>>> import numpy as np
>>> np.set_printoptions(suppress=True, linewidth=200)
>>> M2 = np.array([[-1, 3, 3, -3],
...     [0, 2, 0, -2],
...     [1, -1, 1, 3],
...     [3, -1, 0, -2],
...     [-1, 0, 0, 2],
...     [2, 1, -3, 3],
...     [2, -1, 1, 3],
...     [3, 2, 3, -3]])
>>> Z = np.array([[0, 3, 3, -3, 0, 0],
...     [3, 0, 3, 2, -3, -3],
...     [2, -3, 3, -1, -2, -2],
...     [3, 3, -1, -2, -1, 0]])
>>> rng = np.random.default_rng(64)
>>> X = M2 @ Z + 0.02 * rng.normal(size=(8, 6))
>>> X.round(2)
array([[  5.99, -21.  ,  17.97,  12.01, -11.97, -14.98],
       [ -0.02,  -6.  ,   7.99,   7.99,  -3.99,  -6.02],
       [  7.97,   8.99,  -0.02, -11.98,  -2.  ,   1.02],
       [ -8.99,   2.99,   7.98,  -7.01,   5.02,   3.01],
       [  6.  ,   3.01,  -5.  ,  -1.02,  -1.96,   0.01],
       [  5.98,  23.96,  -2.98,  -7.  ,   0.01,   3.03],
       [  8.05,  12.  ,   3.03, -15.  ,  -2.03,   1.03],
       [  3.01,  -9.  ,  27.01,  -2.01,  -8.96, -11.94]])
>>> theta = np.radians(120)
>>> Rm = np.eye(6)
>>> Rm[4, 4] = Rm[1, 1] = np.cos(theta)
>>> Rm[4, 1], Rm[1, 4] = -np.sin(theta), np.sin(theta)
>>> Rm.round(2)
array([[ 1.  ,  0.  ,  0.  ,  0.  ,  0.  ,  0.  ],
       [ 0.  , -0.5 ,  0.  ,  0.  ,  0.87,  0.  ],
       [ 0.  ,  0.  ,  1.  ,  0.  ,  0.  ,  0.  ],
       [ 0.  ,  0.  ,  0.  ,  1.  ,  0.  ,  0.  ],
       [ 0.  , -0.87,  0.  ,  0.  , -0.5 ,  0.  ],
       [ 0.  ,  0.  ,  0.  ,  0.  ,  0.  ,  1.  ]])
>>> M2 = X @ Rm.T
>>> round(float(np.linalg.det(Rm)), 2), np.trace(Rm)
(1.0, np.float64(3.0))
>>> np.round(np.linalg.svd(X, compute_uv=False), 2), np.round(np.linalg.svd(M2, compute_uv=False), 2)
(array([52.78, 32.23, 18.97, 10.94,  0.04,  0.03]), array([52.78, 32.23, 18.97, 10.94,  0.04,  0.03]))
>>> blk = np.stack([Rm, 5 * Rm, Rm[::-1]])
>>> blk.shape
(3, 6, 6)
>>> np.round(blk.sum(axis=0), 2)
array([[ 6.  ,  0.  ,  0.  ,  0.  ,  0.  ,  1.  ],
       [ 0.  , -3.87,  0.  ,  0.  ,  4.7 ,  0.  ],
       [ 0.  ,  0.  ,  6.  ,  1.  ,  0.  ,  0.  ],
       [ 0.  ,  0.  ,  1.  ,  6.  ,  0.  ,  0.  ],
       [ 0.  , -5.7 ,  0.  ,  0.  , -2.13,  0.  ],
       [ 1.  ,  0.  ,  0.  ,  0.  ,  0.  ,  6.  ]])
>>> np.round(np.linalg.norm(blk, axis=(1, 2)), 2)
array([ 2.45, 12.25,  2.45])
>>> np.round(np.linalg.det(blk), 2)
array([    1., 15625.,    -1.])
>>> (blk @ Rm.T).shape
(3, 6, 6)
